% python3 -q
>>> import numpy as np
>>> import numpy.linalg as la
>>> np.set_printoptions(suppress=True, linewidth=120)
>>> A = np.array([[0.3, 0.4, 0.1, 0.3, -2.4],
...     [1.1, -1.9, 0.6, 1.2, -1.7],
...     [0.4, -0.4, -0.3, 1.1, -0.7],
...     [-0.6, -0.5, -0.5, -0.4, -1.1]])
>>> A
array([[ 0.3,  0.4,  0.1,  0.3, -2.4],
       [ 1.1, -1.9,  0.6,  1.2, -1.7],
       [ 0.4, -0.4, -0.3,  1.1, -0.7],
       [-0.6, -0.5, -0.5, -0.4, -1.1]])
>>> round(float(la.norm(A, "nuc")), 2)
7.68
>>> np.round(la.norm(A, axis=0), 2)
array([1.35, 2.04, 0.84, 1.7 , 3.22])
>>> np.round(la.norm(A) ** 2 / la.norm(A, 2) ** 2, 2)
np.float64(1.42)
>>> round(la.norm(A[2] - A[1]), 2)
np.float64(2.14)
>>> round(la.norm(A, 1), 2), round(float(la.norm(A, np.inf)), 2)
(np.float64(5.9), 6.5)
>>> np.round(la.norm(A, 2), 2)
np.float64(3.75)
>>> W0 = np.load("dump.npy")
>>> print(W0)
[[ 1 -1 -1]
 [ 2 -2 -1]
 [-3  3  1]]
>>> np.round(W0 @ la.pinv(W0) @ W0, 2)
array([[ 1., -1., -1.],
       [ 2., -2., -1.],
       [-3.,  3.,  1.]])
>>> la.lstsq(W0[:-1].T, W0[-1])[2]
np.int32(2)
>>> ang = np.radians(72)
>>> r_ = np.eye(3)
>>> r_[2, 2] = r_[1, 1] = np.cos(ang)
>>> r_[2, 1], r_[1, 2] = -np.sin(ang), np.sin(ang)
>>> r_.round(2)
array([[ 1.  ,  0.  ,  0.  ],
       [ 0.  ,  0.31,  0.95],
       [ 0.  , -0.95,  0.31]])
>>> other = W0 @ r_.T
>>> other.round(2)
array([[ 1.  , -1.26,  0.64],
       [ 2.  , -1.57,  1.59],
       [-3.  ,  1.88, -2.54]])
>>> np.round(np.abs(other - W0).max(axis=0), 2)
array([0.  , 1.12, 3.54])
>>> def softmax(z):
...     e = np.exp(z - z.max(axis=-1, keepdims=True))
...     return e / e.sum(axis=-1, keepdims=True)
... 
>>> np.round(softmax(10 * other[1]), 2) + 0
array([0.98, 0.  , 0.02])
>>> np.round(softmax(other[1]), 2)
array([0.59, 0.02, 0.39])
>>> np.round(softmax(other[1] + -2), 2)
array([0.59, 0.02, 0.39])
>>> scores = other @ other.T / np.sqrt(3)
>>> np.round(softmax(scores), 2) + 0
array([[0.24, 0.76, 0.  ],
       [0.09, 0.91, 0.  ],
       [0.  , 0.  , 1.  ]])
>>> softmax(scores).round(6).argmax(axis=1)
array([1, 1, 2])
>>> U, s, vt = la.svd(W0)
>>> V = vt[:(s > 1e-8).sum()]
>>> rng = np.random.default_rng(47136)
>>> x0 = W0[0] + 2 * W0[1] + rng.integers(2) * np.eye(3)[0]
>>> x0
array([ 5., -5., -3.])
>>> print(round(la.norm(x0 - V.T @ V @ x0), 2))
0.0
>>> C = np.array([[1, 2, 1], [0, 2, 0]])
>>> m1 = np.repeat(C, 27 // 2, axis=0)
>>> m1 = m1 + 0.3 * rng.normal(size=m1.shape)
>>> m1.round(2)
array([[ 0.78,  2.04,  1.46],
       [ 0.69,  2.19,  0.11],
       [ 1.05,  2.08,  1.03],
       [ 1.26,  1.77,  1.3 ],
       [ 1.49,  2.36,  0.78],
       [ 0.92,  2.32,  1.2 ],
       [ 1.27,  2.06,  1.18],
       [ 1.15,  2.4 ,  1.06],
       [ 1.1 ,  1.41,  1.42],
       [ 0.76,  1.88,  1.08],
       [ 0.92,  1.92,  1.15],
       [ 1.1 ,  1.74,  1.42],
       [ 0.8 ,  1.87,  1.08],
       [-0.42,  2.07, -0.21],
       [ 0.03,  1.72,  0.23],
       [-0.25,  2.19,  0.18],
       [-0.29,  2.2 ,  0.27],
       [ 0.27,  1.97,  0.34],
       [-0.09,  2.04,  0.57],
       [ 0.26,  2.  ,  0.35],
       [ 0.14,  1.86, -0.49],
       [ 0.23,  1.55, -0.17],
       [ 0.27,  1.77, -0.01],
       [-0.24,  1.98,  0.07],
       [ 0.46,  1.85, -0.08],
       [-0.28,  1.93, -0.06]])
>>> other = np.c_[m1[:, :2] @ np.array([[-3, -5], [2, 9]]), np.array([-1, 1, 5, -1, -2, -4, 2, -1, -2, 5, 2, 5, 1, -3, 2, -4, -5, 1, -4, -1, -1, 4, 3, -1, -1, 1])]
>>> other.round(2)
array([[ 1.75, 14.5 , -1.  ],
       [ 2.31, 16.24,  1.  ],
       [ 1.  , 13.43,  5.  ],
       [-0.24,  9.63, -1.  ],
       [ 0.25, 13.79, -2.  ],
       [ 1.89, 16.33, -4.  ],
       [ 0.32, 12.22,  2.  ],
       [ 1.33, 15.81, -1.  ],
       [-0.47,  7.18, -2.  ],
       [ 1.48, 13.14,  5.  ],
       [ 1.07, 12.65,  2.  ],
       [ 0.18, 10.15,  5.  ],
       [ 1.34, 12.83,  1.  ],
       [ 5.38, 20.69, -3.  ],
       [ 3.35, 15.33,  2.  ],
       [ 5.11, 20.93, -4.  ],
       [ 5.25, 21.2 , -5.  ],
       [ 3.12, 16.36,  1.  ],
       [ 4.35, 18.84, -4.  ],
       [ 3.2 , 16.66, -1.  ],
       [ 3.29, 16.05, -1.  ],
       [ 2.42, 12.83,  4.  ],
       [ 2.74, 14.62,  3.  ],
       [ 4.69, 19.03, -1.  ],
       [ 2.32, 14.37, -1.  ],
       [ 4.68, 18.72,  1.  ]])
>>> la.matrix_rank(other)
np.int64(3)
>>> np.round(la.norm(other - m1 @ la.lstsq(m1, other)[0], axis=0), 2) + 0
array([ 0.  ,  0.  , 13.47])
>>> la.matrix_rank(np.c_[m1, other])
np.int64(4)
>>> np.round(la.norm(la.qr(m1)[0].T @ other, axis=0) ** 2 / ((other ** 2).sum(axis=0) + 1e-12), 2)
array([1.  , 1.  , 0.15])
>>> proj = m1 @ la.solve(m1.T @ m1, m1.T)
>>> np.round(np.diag(proj), 2)
array([0.17, 0.16, 0.07, 0.11, 0.26, 0.08, 0.11, 0.09, 0.13, 0.07, 0.07, 0.12, 0.07, 0.15, 0.05, 0.14, 0.17, 0.05,
       0.15, 0.05, 0.21, 0.09, 0.07, 0.11, 0.14, 0.11])
>>> round(float(np.trace(proj)), 2)
3.0
>>> la.matrix_rank(np.eye(26) - proj)
np.int64(23)
>>> print(np.round(proj @ m1[:, 2], 2))
[ 1.46  0.11  1.03  1.3   0.78  1.2   1.18  1.06  1.42  1.08  1.15  1.42  1.08 -0.21  0.23  0.18  0.27  0.34  0.57
  0.35 -0.49 -0.17 -0.01  0.07 -0.08 -0.06]
>>> print(np.allclose(proj @ proj, proj))
True
>>> C = m1[[24, 0]].astype(float)
>>> for _ in range(7):
...     labels = la.norm(m1[:, None] - C, axis=-1).argmin(axis=1)
...     C = np.array([m1[labels == j].mean(axis=0) for j in range(2)])
... 
>>> labels
array([1, 0, 1, 1, 1, 1, 1, 1, 1, 1, 1, 1, 1, 0, 0, 0, 0, 0, 0, 0, 0, 0, 0, 0, 0, 0])
>>> np.abs(C[1] - C[0]).argmax()
np.int64(2)
>>> np.bincount(labels)
array([14, 12])
